% python3 -q
>>> import numpy as np
>>> import numpy.linalg as la
>>> np.set_printoptions(precision=4, suppress=True, linewidth=140)
>>> rnd = lambda a: np.round(a, 4) + 0
>>> W0 = np.array([[1, 5, -1, 3, 5, 2, 2],
...     [2, 6, 0, 4, 6, 3, 3],
...     [0, 4, -2, 2, 4, 1, 1],
...     [-1, 3, -3, 1, 3, 0, 0],
...     [-1, 3, -3, 1, 3, 0, 0],
...     [0, 4, -2, 2, 4, 1, 1],
...     [-3, 1, -5, -1, 1, -2, -2],
...     [-4, 0, -6, -2, 0, -3, -3],
...     [1, 5, -1, 3, 5, 2, 2]])
>>> rk = la.matrix_rank(W0)
>>> print(rk)
2
>>> ns = la.svd(W0)[2][rk:].T
>>> print([int(la.matrix_rank(W0[:i])) for i in range(1, len(W0) + 1)])
[1, 2, 2, 2, 2, 2, 2, 2, 2]
>>> U, sig, Vh = la.svd(W0)
>>> vecs = Vh[:(sig > 1e-8).sum()]
>>> rng = np.random.default_rng(805085)
>>> x0 = W0[7] + 5 * W0[3] + rng.integers(2) * np.eye(7)[2]
>>> print(x0)
[ -9.  15. -21.   3.  15.  -3.  -3.]
>>> print(rnd(la.norm(x0 - vecs.T @ vecs @ x0)))
0.0
>>> print(la.lstsq(W0[:-1].T, W0[-1])[2])
2
>>> print(np.unique(W0.round(6), axis=0).shape)
(6, 7)
>>> print(np.abs(np.diag(la.qr(W0)[1])) > 1e-9)
[ True  True False False False False False]
>>> print(rnd(np.trace(la.pinv(W0) @ W0)))
2.0
>>> U, sig, Vh = la.svd(W0)
>>> print(rnd(sig))
[19.0802 12.0393  0.      0.      0.      0.      0.    ]
>>> print(np.argmax(sig[:-1] / (sig[1:] + 1e-6)) + 1)
2
>>> B = U[:, :2] @ np.diag(sig[:2]) @ Vh[:2]
>>> print(la.matrix_rank(B))
2
>>> print(rnd(B))
[[ 1.  5. -1.  3.  5.  2.  2.]
 [ 2.  6.  0.  4.  6.  3.  3.]
 [ 0.  4. -2.  2.  4.  1.  1.]
 [-1.  3. -3.  1.  3.  0.  0.]
 [-1.  3. -3.  1.  3.  0.  0.]
 [ 0.  4. -2.  2.  4.  1.  1.]
 [-3.  1. -5. -1.  1. -2. -2.]
 [-4.  0. -6. -2.  0. -3. -3.]
 [ 1.  5. -1.  3.  5.  2.  2.]]
>>> arr = np.load("dump.npy")
>>> print(arr)
[[-1.5688  1.5548  0.2926  1.5575  0.4198  2.1692 -1.5486  1.5711 -2.7464 -0.3073  0.4746]
 [ 3.3442  0.4944 -0.714   1.2763 -2.6906  0.7588 -1.6274  0.6089  0.6663 -0.3474  0.1848]
 [ 0.4205 -0.3887  3.7137  1.5652  1.5253  1.4756  0.0026 -1.6001 -0.9904  0.6203 -0.0296]
 [-0.3783  0.2848 -1.2459 -2.1144  1.1496  2.8088 -2.1115  1.2196 -1.191  -0.3855 -1.4246]
 [ 3.4287 -0.2068 -0.8649  0.689  -0.6119  2.1785  0.2332 -0.4904 -0.7304 -2.237  -1.0125]
 [ 1.5968 -1.7006 -1.6133  0.0744  0.2142  0.2818  1.8822 -0.411   0.3294  0.7591 -3.5254]
 [ 0.5041 -0.8077  2.363  -1.431   0.3108 -3.6515 -0.5155  1.1049  0.7403  0.6213  0.7816]
 [-2.3611  0.9421 -0.948   1.4191  1.0927 -0.935   0.4452 -1.6736 -0.6061 -3.0566 -0.9208]
 [-2.1634  2.0301 -2.7937  0.1831 -0.7069 -1.0221  2.183   0.1961 -0.1454  1.1694  0.7894]
 [-1.0724  0.9664 -1.6723  1.9491  1.6394 -1.0119  0.5721 -0.2491  2.8998 -0.7958  1.7826]
 [ 1.4303  0.3067 -1.7522  0.804   2.1247  1.5738 -2.7137  0.5375  0.4039  1.1442 -1.7396]
 [ 0.3828  0.7508  0.399   2.7512 -2.8825  2.257  -0.1202 -0.5349  0.8013 -1.1958 -0.8868]
 [ 0.4384 -0.5952  0.3973  2.9308 -0.9601 -0.3861 -0.5645 -0.9688  0.8671  2.5972  2.425 ]
 [ 2.3861 -0.4381 -1.6295 -2.7435  1.7312  1.2514 -0.7086 -1.1437  0.1585  1.5447  0.3843]
 [-0.1524 -2.5538  2.0867 -0.3113  1.2501  0.0738 -1.4794  2.0435  0.3911  0.8972  2.2611]
 [-2.5785 -0.6518 -0.9342 -0.5458  2.8393 -1.2675  1.6755  0.587   1.3068 -1.2791 -0.7693]
 [ 1.8337 -1.6961 -1.1572  1.179  -0.1859 -1.8825 -0.4611 -2.6145 -1.4101 -0.4807  1.7848]
 [ 1.2692  0.1854  2.7216  1.1702 -0.6405  0.7148 -0.5671 -3.2585 -0.9277  1.2436 -0.5573]
 [-0.8745 -1.7198 -0.2246 -1.0521  1.1302  1.9251 -1.9639 -0.7397 -0.574  -0.5909 -3.1708]
 [-2.4196 -1.7789 -0.2595 -0.1146  0.2367  1.0563 -2.6148  1.4919  0.2908  1.2429  2.009 ]
 [-0.5981  2.1288  0.0433 -0.8972 -3.0046  1.2183 -2.2113 -0.8856 -1.3747  1.0922 -0.1871]
 [-0.5662  1.9872  1.2665  1.263  -0.2437  0.3376  0.8801 -0.3637 -1.9355 -2.4646 -2.5751]
 [-1.6742  0.3239 -1.8432  0.9279  0.0617  0.207   1.9346 -3.4246  0.5976  0.5466 -1.2887]]
>>> G = np.cov(arr, rowvar=False)
>>> print(rnd(la.eigvalsh(G)[::-1]))
[4.7081 4.5935 3.9773 3.0696 2.6214 1.7385 1.4742 1.1032 0.817  0.6282 0.5073]
>>> print(rnd(arr.std(axis=0)))
[1.7413 1.2884 1.6243 1.4203 1.5118 1.5238 1.4544 1.4463 1.1911 1.3769 1.6323]
>>> print(G.shape)
(11, 11)
